$ python3 -q
>>> import numpy as np
>>> from numpy import linalg as LA
>>> np.set_printoptions(precision=4, suppress=True, linewidth=140)
>>> rd = lambda a: np.round(a, 4) + 0
>>> J = np.loadtxt("layer6.csv", delimiter=",")
>>> rd(J)
array([[0.1204, 0.1892, 0.1548, 0.1204, 0.1204, 0.0516, 0.1204],
       [0.1892, 0.2973, 0.2432, 0.1892, 0.1892, 0.0811, 0.1892],
       [0.1548, 0.2432, 0.199 , 0.1548, 0.1548, 0.0663, 0.1548],
       [0.1204, 0.1892, 0.1548, 0.1204, 0.1204, 0.0516, 0.1204],
       [0.1204, 0.1892, 0.1548, 0.1204, 0.1204, 0.0516, 0.1204],
       [0.0516, 0.0811, 0.0663, 0.0516, 0.0516, 0.0221, 0.0516],
       [0.1204, 0.1892, 0.1548, 0.1204, 0.1204, 0.0516, 0.1204]])
>>> np.trace(J)
np.float64(1.0)
>>> np.allclose(J, J.T)
True
>>> rd(J @ J)
array([[0.1204, 0.1892, 0.1548, 0.1204, 0.1204, 0.0516, 0.1204],
       [0.1892, 0.2973, 0.2432, 0.1892, 0.1892, 0.0811, 0.1892],
       [0.1548, 0.2432, 0.199 , 0.1548, 0.1548, 0.0663, 0.1548],
       [0.1204, 0.1892, 0.1548, 0.1204, 0.1204, 0.0516, 0.1204],
       [0.1204, 0.1892, 0.1548, 0.1204, 0.1204, 0.0516, 0.1204],
       [0.0516, 0.0811, 0.0663, 0.0516, 0.0516, 0.0221, 0.0516],
       [0.1204, 0.1892, 0.1548, 0.1204, 0.1204, 0.0516, 0.1204]])
>>> np.allclose(J @ J.T, J.T @ J)
True
>>> rd((J + J.T) / 2)
array([[0.1204, 0.1892, 0.1548, 0.1204, 0.1204, 0.0516, 0.1204],
       [0.1892, 0.2973, 0.2432, 0.1892, 0.1892, 0.0811, 0.1892],
       [0.1548, 0.2432, 0.199 , 0.1548, 0.1548, 0.0663, 0.1548],
       [0.1204, 0.1892, 0.1548, 0.1204, 0.1204, 0.0516, 0.1204],
       [0.1204, 0.1892, 0.1548, 0.1204, 0.1204, 0.0516, 0.1204],
       [0.0516, 0.0811, 0.0663, 0.0516, 0.0516, 0.0221, 0.0516],
       [0.1204, 0.1892, 0.1548, 0.1204, 0.1204, 0.0516, 0.1204]])
>>> rd(LA.det(J))
np.float64(0.0)
